% python3 -q
>>> import numpy as np
>>> np.set_printoptions(precision=1, suppress=True, linewidth=140)
>>> cent = np.array([[0, 1, 2, 2, 1],
...     [1, 3, 3, 2, 0],
...     [3, 1, 3, 2, 3],
...     [2, 2, 1, 0, 2],
...     [1, 2, 1, 2, 0]])
>>> rng = np.random.default_rng(921)
>>> feats = (rng.random((26, 5)) < 0.25) @ cent
>>> print(feats)
[[5 3 4 2 5]
 [0 0 0 0 0]
 [3 1 3 2 3]
 [0 0 0 0 0]
 [0 0 0 0 0]
 [0 1 2 2 1]
 [1 4 5 4 1]
 [0 0 0 0 0]
 [3 1 3 2 3]
 [4 5 8 6 4]
 [0 0 0 0 0]
 [1 2 1 2 0]
 [3 6 6 4 3]
 [3 5 4 2 2]
 [1 3 3 2 0]
 [0 1 2 2 1]
 [2 2 1 0 2]
 [0 0 0 0 0]
 [4 3 4 4 3]
 [4 4 6 4 3]
 [1 3 3 2 0]
 [0 0 0 0 0]
 [2 2 1 0 2]
 [0 1 2 2 1]
 [3 4 2 2 2]
 [1 4 5 4 1]]
>>> cen = feats - feats.mean(axis=0)
>>> V = np.linalg.svd(cen)[2][:1]
>>> M2 = cen - cen @ V.T @ V
>>> print(M2.std(axis=0))
[0.9 0.8 0.5 0.7 0.9]
>>> print(np.cov(cen @ V.T, rowvar=False))
13.185136488239436
>>> W0 = np.loadtxt("data.csv", delimiter=",")
>>> print(W0)
[[ -3.9 -24.   12.8]
 [ -3.7 -22.2  11.6]
 [ -2.7  -6.5   0.3]
 [ -2.6  -6.1   0.1]
 [ -2.6  -5.9   0. ]
 [ -2.   -3.9  -0.7]
 [ -1.8  -3.4  -0.8]
 [ -0.3  -0.4  -0.2]
 [  2.2   2.9   2.2]
 [  2.2   3.    2.3]
 [  3.2   4.2   3.5]
 [  3.4   4.4   3.7]
 [  8.3  10.   10.2]
 [ 25.7  29.8  35.1]
 [ 28.2  32.7  38.7]
 [ 35.   40.7  48.5]
 [ 36.   42.   50. ]]
>>> x = np.array([3, -1, 3])
>>> y = W0 @ x
>>> print(np.linalg.lstsq(W0, y)[0])
[ 3. -1.  3.]
>>> print(y)
[ 50.7  45.9  -0.7  -1.4  -1.9  -4.2  -4.4  -1.1  10.3  10.5  15.9  16.9  45.5 152.6 168.  209.8 216. ]
>>> print(np.linalg.solve(W0.T @ W0, W0.T @ y))
[ 3. -1.  3.]
>>> y = y + 0.1 * rng.normal(size=17)
>>> print(y)
[ 50.7  45.9  -0.7  -1.3  -1.8  -4.1  -4.3  -1.   10.4  10.5  15.8  16.9  45.5 152.6 168.  209.8 216. ]
>>> beta, *_ = np.linalg.lstsq(W0, y)
>>> print(np.round(W0.T @ (y - W0 @ beta), 1) + 0)
[0. 0. 0.]
>>> print(round(np.linalg.norm(y - W0 @ beta), 1))
0.3
>>> print(beta)
[ 2.8 -0.9  3.1]
>>> print([round(float(np.linalg.norm(np.linalg.solve(W0.T @ W0 + lam * np.eye(3), W0.T @ y))), 2) for lam in (0, 1, 10, 100)])
[4.28, 3.98, 3.91, 3.79]
>>> W1 = np.array([[3, 6, 0, 6], [9, 9, 7, 5], [2, 2, 8, 0]])
>>> beta = np.array([2, 2, 3, 1])
>>> act = np.maximum(W0 @ W1 + beta, 0)
>>> print(np.linalg.matrix_rank(act))
4
>>> cent = np.array([[2, 1, 1], [3, 0, 0], [0, 0, 1], [2, 1, 3]])
>>> print(W1 @ cent)
[[36  9 21]
 [55 14 31]
 [10  2 10]]
>>> print((act @ cent).round(6).argmax(axis=1))
[0 0 0 0 0 0 0 0 0 0 0 0 0 0 0 0 0]
>>> F = np.load("arr.npy")
>>> print(F)
[[  0.6  -1.3   0. ]
 [  0.6   1.   -0.5]
 [  1.2  -0.8   1.5]
 [ -1.4   0.3   0.6]
 [ -0.3  -0.3  -0.6]
 [  0.8  -0.6  -1.1]
 [ 12.   -7.  -11. ]
 [  0.    0.4   0.5]
 [  1.6  -1.4   1.5]
 [  1.2  -0.1   0.6]
 [ -0.4  -0.2   0.3]
 [ -0.1  -0.4  -1.3]
 [ -1.3  -0.3   0.5]
 [ -1.2   1.5  -0.4]
 [  0.9   1.2   0.8]
 [ -0.4  -0.3  -0.1]
 [ -1.    0.5   0.6]
 [ -0.3   0.4  -0.8]
 [ -0.1   0.1   0.5]
 [ -0.1   0.4  -0.5]
 [  1.4  -0.5  -0.8]
 [  0.9   0.   -0.6]
 [ -2.    0.2  -0.5]]
>>> # row 6 is much longer than the rest
>>> labels = F[:, 2] > np.median(F[:, 2])
>>> r0 = F[labels].mean(axis=0) - F[~labels].mean(axis=0)
>>> print(((F - F.mean(axis=0)) @ r0 > 0).astype(int))
[1 1 1 1 1 0 0 1 1 1 1 0 1 1 1 1 1 1 1 1 0 0 1]
>>> print(r0)
[-0.8  0.3  2.2]
>>> print(np.argsort(-np.abs(r0).round(6), kind="stable"))
[2 0 1]
>>> print(labels.astype(int))
[1 0 1 1 0 0 0 1 1 1 1 0 1 0 1 0 1 0 1 0 0 0 0]
>>> K = np.array([[-2.9, -24.0], [0.1, 26.0], [0.5, -2.0]])
>>> x = np.array([1, 1])
>>> y = K @ x
>>> beta, lr = np.zeros(2), 1 / np.linalg.norm(K, 2) ** 2
>>> for i in range(15):
...     beta -= lr * K.T @ (K @ beta - y)
...     if i % 5 == 0: print(i, round(np.linalg.norm(K @ beta - y), 1))
... 
0 2.0
5 2.0
10 1.9
>>> print(beta)
[0.1 1.1]
>>> print(round(np.linalg.cond(K), 1))
16.5
>>> M2 = np.c_[K[:, :1] @ np.array([[5]]), np.array([4, -6, 7])]
>>> print(M2)
[[-14.5   4. ]
 [  0.5  -6. ]
 [  2.5   7. ]]
>>> print(np.round(np.linalg.norm(M2 - K @ np.linalg.lstsq(K, M2)[0], axis=0), 1) + 0)
[0. 6.]
>>> print(np.linalg.matrix_rank(M2))
2
>>> cen = (F - F.mean(axis=0)) / F.std(axis=0)
>>> print(cen.std(axis=0))
[1. 1. 1.]
>>> print(np.argwhere(np.abs(cen) > 2))
[[6 0]
 [6 1]
 [6 2]]
>>> beta = np.linalg.lstsq(np.delete(cen, 2, axis=1), cen[:, 2])[0]
>>> print(round(1 - np.var(cen[:, 2] - np.delete(cen, 2, axis=1) @ beta), 1))
0.8
>>> print(np.abs(beta).argmax())
0
>>> print(beta)
[-0.6  0.3]
>>> print(np.round(np.linalg.norm(K, 2) / np.linalg.norm(K), 1))
1.0
>>> C2 = K.T @ K
>>> print(round(float(np.trace(C2)), 1), np.round((K ** 2).sum(), 1))
1264.7 1264.7
>>> print((K @ K.T).shape)
(3, 3)
>>> theta = np.deg2rad(120)
>>> data = np.eye(3)
>>> data[np.ix_([2, 0], [2, 0])] = [[np.cos(theta), -np.sin(theta)], [np.sin(theta), np.cos(theta)]]
>>> print(data)
[[-0.5  0.   0.9]
 [ 0.   1.   0. ]
 [-0.9  0.  -0.5]]
>>> P = np.triu(np.array([[1, 2, 0], [0, -5, 0], [-5, -4, -4]]), 1) + np.eye(3)
>>> M2 = P @ data @ np.linalg.inv(P)
>>> print(np.linalg.matrix_rank(M2))
3
>>> print(round(float(np.trace(M2)), 1), round(float(np.trace(data)), 1))
0.0 0.0
>>> print(M2)
[[-0.5  3.   0.9]
 [ 0.   1.   0. ]
 [-0.9  1.7 -0.5]]
>>> x = np.array([8, 7, 2])
>>> y = M2 @ x
>>> print(y)
[18.7  7.   4.2]
>>> print(np.linalg.solve(M2, y))
[8. 7. 2.]
>>> labels = rng.permutation(3)
>>> print(labels)
[0 2 1]
>>> M2 = data[labels][:, labels]
>>> print(np.sort(np.abs(np.linalg.eigvals(M2))))
[1. 1. 1.]
>>> print(round(np.trace(M2), 1))
0.0
>>> M2 = np.array([[0, 1, 3, 2, 2, 0],
...     [2, 0, 2, 0, 3, 3],
...     [1, 0, 2, 0, 1, 3],
...     [1, 3, 0, 3, 2, 1],
...     [2, 2, 0, 0, 2, 0],
...     [3, 3, 1, 1, 2, 3]])
>>> M2[-1] = M2[0]
>>> mat = M2 + 0.3 * np.eye(6)
>>> print(mat)
[[0.3 1.  3.  2.  2.  0. ]
 [2.  0.3 2.  0.  3.  3. ]
 [1.  0.  2.3 0.  1.  3. ]
 [1.  3.  0.  3.3 2.  1. ]
 [2.  2.  0.  0.  2.3 0. ]
 [0.  1.  3.  2.  2.  0.3]]
>>> M2 = mat / np.sqrt((mat ** 2).mean(axis=1, keepdims=True))
>>> print(M2[1])
[1.  0.1 1.  0.  1.4 1.4]
>>> print(np.linalg.matrix_rank(mat - mat.mean(axis=1, keepdims=True)))
5
>>> m1 = np.load("x.npy")
>>> print(m1)
[[ 0.5 -1.   0.5  0.1]
 [ 0.4 -0.7  0.4  0.1]]
>>> # columns 0 and 2 are equal
>>> C2 = m1.T @ m1
>>> print(np.linalg.matrix_rank(C2))
1
>>> print(C2.round(1) + 0)
[[ 0.4 -0.8  0.4  0.1]
 [-0.8  1.4 -0.8 -0.1]
 [ 0.4 -0.8  0.4  0.1]
 [ 0.1 -0.1  0.1  0. ]]
>>> print((m1 @ m1.T).shape)
(2, 2)
>>> print(np.round(np.linalg.svd(m1, compute_uv=False) ** 2, 1) + 0)
[2.3 0. ]
>>> print(np.allclose(C2, C2.T))
True
>>> U, sv, vt = np.linalg.svd(C2)
>>> V = vt[:(sv > 1e-8).sum()]
>>> x = C2[2] + -1 * C2[0] + rng.integers(2) * np.eye(4)[2]
>>> print(x)
[0. 0. 1. 0.]
>>> print(np.round(np.diag(V.T @ V), 1) + 0)
[0.2 0.6 0.2 0. ]
>>> print(np.round(np.linalg.norm(x - V.T @ V @ x), 1))
0.9
>>> theta = np.radians(180)
>>> Rm = np.eye(4)
>>> Rm[2, 2] = Rm[0, 0] = np.cos(theta)
>>> Rm[2, 0], Rm[0, 2] = -np.sin(theta), np.sin(theta)
>>> print(Rm.round(1) + 0)
[[-1.  0.  0.  0.]
 [ 0.  1.  0.  0.]
 [ 0.  0. -1.  0.]
 [ 0.  0.  0.  1.]]
>>> M2 = m1 @ Rm.T
>>> print(np.allclose(m1 @ m1.T, M2 @ M2.T))
True
>>> print(M2)
[[-0.5 -1.  -0.5  0.1]
 [-0.4 -0.7 -0.4  0.1]]
>>> X = np.array([[0.5, 0.0, 0.0, 0.0, 0.5],
...     [0.0, 0.5, 0.0, 0.0, 0.5],
...     [0.3, 0.0, 0.7, 0.0, 0.0],
...     [0.0, 0.0, 0.3, 0.7, 0.0],
...     [0.0, 0.0, 0.0, 0.0, 1.0]])
>>> M2 = X / np.sqrt((X ** 2).mean(axis=1, keepdims=True))
>>> print(X - X.mean(axis=1, keepdims=True))
[[ 0.3 -0.2 -0.2 -0.2  0.3]
 [-0.2  0.3 -0.2 -0.2  0.3]
 [ 0.1 -0.2  0.5 -0.2 -0.2]
 [-0.2 -0.2  0.1  0.5 -0.2]
 [-0.2 -0.2 -0.2 -0.2  0.8]]
>>> print(M2[1])
[0.  1.6 0.  0.  1.6]
>>> print(np.linalg.norm(M2, axis=1))
[2.2 2.2 2.2 2.2 2.2]
>>> print(np.linalg.matrix_rank(M2) == np.linalg.matrix_rank(X))
True
>>> labels = rng.permutation(6)
>>> print(labels)
[4 0 2 3 1 5]
>>> M2 = mat[labels][:, labels]
>>> print(np.trace(M2))
8.8
>>> print(M2)
[[2.3 2.  0.  0.  2.  0. ]
 [2.  0.3 3.  2.  1.  0. ]
 [1.  1.  2.3 0.  0.  3. ]
 [2.  1.  0.  3.3 3.  1. ]
 [3.  2.  2.  0.  0.3 3. ]
 [2.  0.  3.  2.  1.  0.3]]
>>> labels = rng.permutation(5)
>>> M2 = X[:, labels] * rng.choice([-1, 1], 5)
>>> print(M2)
[[ 0.5  0.   0.  -0.5 -0. ]
 [ 0.   0.   0.5 -0.5 -0. ]
 [ 0.3  0.7  0.  -0.  -0. ]
 [ 0.   0.3  0.  -0.  -0.7]
 [ 0.   0.   0.  -1.  -0. ]]
>>> U, _, vt = np.linalg.svd(X.T @ M2)
>>> print(labels)
[0 2 1 4 3]
>>> print(np.round(np.linalg.lstsq(X, M2)[0], 1) + 0)
[[ 1.  0.  0.  0.  0.]
 [ 0.  0.  1.  0.  0.]
 [ 0.  1.  0.  0.  0.]
 [ 0.  0.  0.  0. -1.]
 [ 0.  0.  0. -1.  0.]]
>>> O, V = np.linalg.qr(M2[:, :4])[0], np.linalg.qr(M2[:, 4:])[0]
>>> sv = np.linalg.svd(O.T @ V, compute_uv=False)
>>> print(round(np.linalg.norm(O @ O.T - V @ V.T, 2), 1))
1.0
>>> print(sv)
[0.5]
